>>> import numpy as np
>>> from numpy import linalg as LA
>>> np.set_printoptions(precision=1, suppress=True, linewidth=200)
>>> tidy = lambda a: np.round(a, 1) + 0
>>> arr = np.array([[-2.0, -3.0, 0.0, 0.0, -3.0, 0.0],
...     [-3.0, -2.0, 0.0, 0.0, -3.0, 0.0],
...     [0.0, 0.0, -2.0, -3.0, 0.0, -3.0],
...     [0.0, 0.0, -3.0, -2.0, 0.0, -3.0],
...     [-3.0, -3.0, 0.0, 0.0, -2.0, 0.0],
...     [0.0, 0.0, -3.0, -3.0, 0.0, -2.0]])
>>> O, R = LA.qr(arr)
>>> print(tidy(abs(R[0, 0])), tidy(LA.norm(arr[:, 0])))
4.7 4.7
>>> print(tidy(O.T @ O))
[[1. 0. 0. 0. 0. 0.]
 [0. 1. 0. 0. 0. 0.]
 [0. 0. 1. 0. 0. 0.]
 [0. 0. 0. 1. 0. 0.]
 [0. 0. 0. 0. 1. 0.]
 [0. 0. 0. 0. 0. 1.]]
>>> print(tidy(np.abs(np.diag(R))))
[4.7 1.4 4.7 1.4 1.2 1.2]
>>> print(tidy(O))
[[-0.4  0.8  0.   0.  -0.5  0. ]
 [-0.6 -0.6  0.   0.  -0.5  0. ]
 [ 0.   0.  -0.4  0.8  0.  -0.5]
 [ 0.   0.  -0.6 -0.6  0.  -0.5]
 [-0.6  0.1  0.   0.   0.8  0. ]
 [ 0.   0.  -0.6  0.1  0.   0.8]]
>>> print(O.shape, R.shape)
(6, 6) (6, 6)
>>> print(tidy(R))
[[ 4.7  4.5  0.   0.   4.5  0. ]
 [ 0.  -1.4  0.   0.  -0.7  0. ]
 [ 0.   0.   4.7  4.5  0.   4.5]
 [ 0.   0.   0.  -1.4  0.  -0.7]
 [ 0.   0.   0.   0.   1.2  0. ]
 [ 0.   0.   0.   0.   0.   1.2]]
>>> data = np.load("dump.npy")
>>> print(data)
[[ 0  0 -1  1  2]
 [ 0  0 -1 -1 -2]
 [ 0  0  0  2  0]
 [ 0  0  0  0  0]
 [ 0  0  0  0  0]]
>>> rng = np.random.default_rng(1534)
>>> idx = rng.permutation(5)
>>> print(idx)
[0 3 1 2 4]
>>> Y = data[idx][:, idx]
>>> print(np.trace(Y))
0
>>> print(tidy(LA.det(Y)), tidy(LA.det(data[idx])))
0.0 0.0
>>> print(Y)
[[ 0  1  0 -1  2]
 [ 0  0  0  0  0]
 [ 0 -1  0 -1 -2]
 [ 0  2  0  0  0]
 [ 0  0  0  0  0]]
>>> print(np.allclose(Y, data))
False
>>> print(np.prod(np.diag(data)), tidy(LA.det(data)))
0 0.0
>>> try:
...     LA.inv(data)
... except LA.LinAlgError as e:
...     print(repr(e))
... 
LinAlgError('Singular matrix')
>>> print(tidy(np.sort(LA.eigvals(data))))
[0. 0. 0. 0. 0.]
>>> X = np.load("data.npy")
>>> print(X)
[[ 3.  0.  0.  0.  0.]
 [ 0. -3.  5. -1.  4.]
 [ 0.  0.  3. -2. -1.]
 [ 0.  4.  0.  1. -5.]
 [ 0.  3.  0.  2. -2.]]
>>> Y = np.array([[0, 1], [0, 0], [1, 2], [3, 0], [2, 3]])
>>> print(LA.matrix_rank(X @ Y))
2
>>> print(np.einsum("ik,kj->ij", X, Y))
[[  0.   3.]
 [ 10.  22.]
 [ -5.   3.]
 [ -7. -15.]
 [  2.  -6.]]
>>> print(X @ Y)
[[  0.   3.]
 [ 10.  22.]
 [ -5.   3.]
 [ -7. -15.]
 [  2.  -6.]]
>>> print(np.einsum("ij,ij->i", X, X))
[ 9. 51. 14. 42. 17.]
>>> print(np.einsum("ij->j", X))
[ 3.  4.  8.  0. -4.]
>>> vec = np.array([2, -1, -3, 3, 2])
>>> rhs = X @ vec
>>> print(rhs)
[  6.  -7. -17. -11.  -1.]
>>> print(tidy(LA.solve(X, X[:, 3])))
[0. 0. 0. 1. 0.]
>>> print(tidy(LA.solve(X, 5 * rhs)))
[ 10.  -5. -15.  15.  10.]
>>> P = np.triu(np.array([[2, 0, 1, 0, 1],
...     [2, 2, 1, 0, 0],
...     [2, 2, 1, 0, 2],
...     [0, 2, 0, 1, 2],
...     [2, 1, 1, 2, 1]]), 1) + np.eye(5)
>>> Y = P @ X @ LA.inv(P)
>>> print(np.trace(Y), np.trace(X))
2.0 2.0
>>> print(tidy(LA.det(Y)))
-108.0
>>> mat = np.loadtxt("sample19.csv", delimiter=",")
>>> print(mat)
[[ 2.  0.  0.]
 [ 0. -4.  0.]
 [ 0.  0.  0.]
 [-5.  0.  0.]
 [ 0. -3.  5.]]
>>> Y = np.c_[mat[:, :2] @ np.array([[-3, -2], [2, -1]]), np.array([-3, -1, 3, -2, 0])]
>>> print(Y)
[[-6. -4. -3.]
 [-8.  4. -1.]
 [ 0.  0.  3.]
 [15. 10. -2.]
 [-6.  3.  0.]]
>>> print(LA.matrix_rank(Y))
3
>>> print(tidy(LA.norm(LA.qr(mat)[0].T @ Y, axis=0) ** 2 / ((Y ** 2).sum(axis=0) + 1e-12)))
[1.  1.  0.1]
>>> idx = rng.permutation(3)
>>> Y = mat[:, idx] * rng.choice([-1, 1], 3)
>>> print(Y)
[[ 2.  0. -0.]
 [ 0. -4. -0.]
 [ 0.  0. -0.]
 [-5.  0. -0.]
 [ 0. -3. -5.]]
>>> U, _, vt = LA.svd(mat.T @ Y)
>>> print(tidy(LA.lstsq(mat, Y)[0]))
[[ 1.  0.  0.]
 [ 0.  1.  0.]
 [ 0.  0. -1.]]
>>> print(tidy(U @ vt))
[[ 1.  0.  0.]
 [ 0.  1.  0.]
 [ 0.  0. -1.]]
>>> u = np.array([4, 4])
>>> print(np.convolve(mat[4], u))
[  0. -12.   8.  20.]
>>> print(np.array([np.convolve(row, u, "same") for row in mat]))
[[  8.   8.   0.]
 [  0. -16. -16.]
 [  0.   0.   0.]
 [-20. -20.   0.]
 [  0. -12.   8.]]
>>> print(np.correlate(mat[4], mat[0], "full"))
[ 0.  0.  0. -6. 10.]
>>> print(LA.norm(mat, axis=1).argmax())
4
>>> print(tidy(LA.norm(mat, 1)), tidy(LA.norm(mat, np.inf)))
7.0 8.0
>>> print(tidy(LA.norm(mat, "nuc")))
14.9
>>> print(tidy(LA.norm(mat[1], 1)), tidy(LA.norm(mat[1], np.inf)))
4.0 4.0
>>> print(tidy(LA.norm(mat, 2)))
6.3
>>> print(tidy(LA.norm(mat, axis=0)))
[5.4 5.  5. ]
>>> print(tidy(LA.norm(mat[1] - mat[3])))
6.4
>>> print(mat[1] @ mat[3])
0.0
>>> print(np.allclose(data[:-1].T @ LA.lstsq(data[:-1].T, data[-1])[0], data[-1]))
True
>>> print(LA.lstsq(data[:-1].T, data[-1])[2])
3
>>> try:
...     LA.inv(data)
... except LA.LinAlgError as e:
...     print(e)
... 
Singular matrix
>>> print(tidy(data @ LA.pinv(data) @ data))
[[ 0.  0. -1.  1.  2.]
 [ 0.  0. -1. -1. -2.]
 [ 0.  0.  0.  2.  0.]
 [ 0.  0.  0.  0.  0.]
 [ 0.  0.  0.  0.  0.]]
>>> A = np.loadtxt("x.csv", delimiter=",")
>>> print(tidy(A))
[[ 0.   0.   0.   0.1  0.   0. ]
 [ 0.   0.2 -0.2 -0.3  0.1 -0.2]
 [ 0.  -0.2  0.2  0.2 -0.1  0.2]
 [ 0.1 -0.3  0.2  0.4 -0.2  0.2]
 [ 0.   0.1 -0.1 -0.2  0.1 -0.1]
 [ 0.  -0.2  0.2  0.2 -0.1  0.2]]
>>> idx = rng.permutation(6)
>>> print(idx)
[3 1 5 0 4 2]
>>> Y = A[idx][:, idx]
>>> print(tidy(np.diag(Y)))
[0.4 0.2 0.2 0.  0.1 0.2]
>>> print(tidy(np.sort(np.abs(LA.eigvals(Y)))))
[0. 0. 0. 0. 0. 1.]
>>> print(tidy(Y))
[[ 0.4 -0.3  0.2  0.1 -0.2  0.2]
 [-0.3  0.2 -0.2  0.   0.1 -0.2]
 [ 0.2 -0.2  0.2  0.  -0.1  0.2]
 [ 0.1  0.   0.   0.   0.   0. ]
 [-0.2  0.1 -0.1  0.   0.1 -0.1]
 [ 0.2 -0.2  0.2  0.  -0.1  0.2]]
>>> print(np.trace(Y))
1.0
>>> U, sigma, vt = LA.svd(A)
>>> evecs = vt[:(sigma > 1e-8).sum()]
>>> vec = A[4] + -1 * A[3] + rng.integers(2) * np.eye(6)[1]
>>> print(tidy(vec))
[-0.1  1.4 -0.4 -0.6  0.3 -0.4]
>>> print(tidy(np.diag(evecs.T @ evecs)))
[0.  0.2 0.2 0.4 0.1 0.2]
>>> print(np.allclose(evecs.T @ evecs @ vec, vec))
False
>>> print(LA.matrix_rank(np.vstack([A, vec])))
2
>>> print(tidy(evecs.T @ evecs))
[[ 0.   0.   0.   0.1  0.   0. ]
 [ 0.   0.2 -0.2 -0.3  0.1 -0.2]
 [ 0.  -0.2  0.2  0.2 -0.1  0.2]
 [ 0.1 -0.3  0.2  0.4 -0.2  0.2]
 [ 0.   0.1 -0.1 -0.2  0.1 -0.1]
 [ 0.  -0.2  0.2  0.2 -0.1  0.2]]
>>> vec = np.array([4, 5, -3, 3, 2, 0])
>>> print(tidy(A @ vec))
[-0.2  0.7 -0.7 -1.1  0.5 -0.7]
>>> print(tidy((vec - A @ vec) @ (A @ vec)))
0.0
>>> print(tidy(LA.eigvalsh(2 * A - np.eye(6))))
[-1. -1. -1. -1. -1.  1.]
>>> E = np.load("layer8.npy")
>>> print(E)
[[15 -8  2 11]
 [-8 14  3 -3]
 [ 2  3 17  8]
 [11 -3  8 15]]
>>> Y = E / LA.norm(E, axis=1, keepdims=True)
>>> C2 = Y @ Y.T
>>> print(tidy(LA.norm(Y, axis=1)))
[1. 1. 1. 1.]
>>> print((np.abs(C2) > 0.9).astype(int))
[[1 0 0 0]
 [0 1 0 0]
 [0 0 1 0]
 [0 0 0 1]]
>>> print(np.argwhere(np.triu(np.abs(C2) > 0.95, 1)))
[]
>>> print((C2 - 2 * np.eye(4)).round(6).argmax(axis=1))
[3 2 3 0]
>>> print([round(float(x), 1) for x in LA.svd(data, compute_uv=False)[:3]])
[3.3, 1.7, 1.4]
>>> print(tidy(LA.norm(data, 2) / LA.norm(data)))
0.8
>>> print(LA.cond(data) > 100)
True
>>> evals, evecs = LA.eigh(E)
>>> print(np.abs(evecs[:, -1]).round(6).argmax())
3
>>> print(tidy(evals))
[ 2.1  6.6 20.5 31.7]
>>> print(tidy(LA.eigvalsh(E + 3 * np.eye(4))))
[ 5.1  9.6 23.5 34.7]
>>> print((evals > 1e-8).sum(), (evals < -1e-8).sum())
4 0
>>> print(tidy(evecs.T @ evecs))
[[1. 0. 0. 0.]
 [0. 1. 0. 0.]
 [0. 0. 1. 0.]
 [0. 0. 0. 1.]]
>>> print(np.unique(evals.round(6) + 0, return_counts=True)[1])
[1 1 1 1]
>>> print(tidy(LA.svd(E, compute_uv=False)))
[31.7 20.5  6.6  2.1]
>>> vec = np.array([2, 3, -2, -3])
>>> rhs = E @ vec
>>> print(rhs)
[-31  29 -45 -48]
>>> print(tidy(LA.solve(E, E[:, 3])))
[0. 0. 0. 1.]
>>> print(tidy(LA.solve(E, rhs + E[:, 1])))
[ 2.  4. -2. -3.]
>>> print(tidy(LA.solve(E, -3 * rhs)))
[-6. -9.  6.  9.]
>>> evals, evecs = LA.eig(E)
>>> print(tidy(np.sort(LA.eigvals(LA.inv(E)))))
[0.  0.  0.2 0.5]
>>> print(tidy(np.sort(LA.eigvals(E @ E))))
[   4.6   43.3  421.4 1007.6]
>>> print(tidy(np.sort(LA.eigvals(E.T))))
[ 2.1  6.6 20.5 31.7]
>>> print(tidy(E @ evecs[:, 0] - evals[0] * evecs[:, 0]))
[0. 0. 0. 0.]
>>> print(np.prod(evals))
9209.0
>>> W0 = np.load("block6.npy")
>>> print(tidy(W0))
[[-0.7  0.3  0.3  0.6]
 [ 0.5 -0.4  0.6  0.5]
 [-0.3 -0.6 -0.2  0.1]
 [-0.4 -0.5  0.2 -0.5]
 [ 0.1 -0.3 -0.7  0.5]]
>>> print(tidy(W0.mean(axis=0)))
[-0.2 -0.3  0.   0.2]
>>> LA.rank(W0)
Traceback (most recent call last):
  File "<python-input-125>", line 1, in <module>
    LA.rank(W0)
    ^^^^^^^
AttributeError: module 'numpy.linalg' has no attribute 'rank'
>>> print(tidy(np.diff(W0, axis=0)))
[[ 1.2 -0.7  0.3 -0.1]
 [-0.8 -0.2 -0.8 -0.4]
 [-0.1  0.1  0.3 -0.6]
 [ 0.5  0.3 -0.9  0.9]]
>>> print(tidy(LA.norm(W0)))
2.0
>>> print(tidy(LA.svd(W0, compute_uv=False)))
[1. 1. 1. 1.]
>>> print(np.count_nonzero(W0))
20
>>> print(tidy(np.abs(W0).max()))
0.7
>>> print(tidy(W0 @ W0.T))
[[ 1.   0.   0.1 -0.1  0. ]
 [ 0.   1.   0.1 -0.1  0. ]
 [ 0.1  0.1  0.5  0.4  0.3]
 [-0.1 -0.1  0.4  0.7 -0.2]
 [ 0.   0.   0.3 -0.2  0.8]]
>>> print(tidy(LA.norm(W0, axis=0)))
[1. 1. 1. 1.]
>>> print(tidy(LA.pinv(W0)))
[[-0.7  0.5 -0.3 -0.4  0.1]
 [ 0.3 -0.4 -0.6 -0.5 -0.3]
 [ 0.3  0.6 -0.2  0.2 -0.7]
 [ 0.6  0.5  0.1 -0.5  0.5]]
>>> print(tidy(W0.T @ W0))
[[1. 0. 0. 0.]
 [0. 1. 0. 0.]
 [0. 0. 1. 0.]
 [0. 0. 0. 1.]]
>>> feats = np.load("case17.npy")
>>> print(feats)
[[-3  0  0  0  0  0]
 [ 0 -5  0  0  0  0]
 [ 0  0  3  0  0  0]
 [ 0  0  0 -5  0  0]
 [ 0  0  0  0  3  0]
 [ 0  0  0  0  0 -3]]
>>> idx = rng.permutation(6)
>>> print(idx)
[3 1 2 5 0 4]
>>> Y = arr[idx][:, idx]
>>> print(tidy(np.sort(np.abs(LA.eigvals(Y)))))
[1. 1. 1. 1. 8. 8.]
>>> print(tidy(LA.norm(feats, axis=0)))
[3. 5. 3. 5. 3. 3.]
>>> print(feats.T @ feats)
[[ 9  0  0  0  0  0]
 [ 0 25  0  0  0  0]
 [ 0  0  9  0  0  0]
 [ 0  0  0 25  0  0]
 [ 0  0  0  0  9  0]
 [ 0  0  0  0  0  9]]
>>> print(tidy(np.sort(LA.eigvals(feats).real)))
[-5. -5. -3. -3.  3.  3.]
>>> print((feats != 0).astype(int))
[[1 0 0 0 0 0]
 [0 1 0 0 0 0]
 [0 0 1 0 0 0]
 [0 0 0 1 0 0]
 [0 0 0 0 1 0]
 [0 0 0 0 0 1]]
>>> print((LA.matrix_power((feats != 0) + (feats.T != 0) + np.eye(6), 6) > 0).astype(int))
[[1 0 0 0 0 0]
 [0 1 0 0 0 0]
 [0 0 1 0 0 0]
 [0 0 0 1 0 0]
 [0 0 0 0 1 0]
 [0 0 0 0 0 1]]
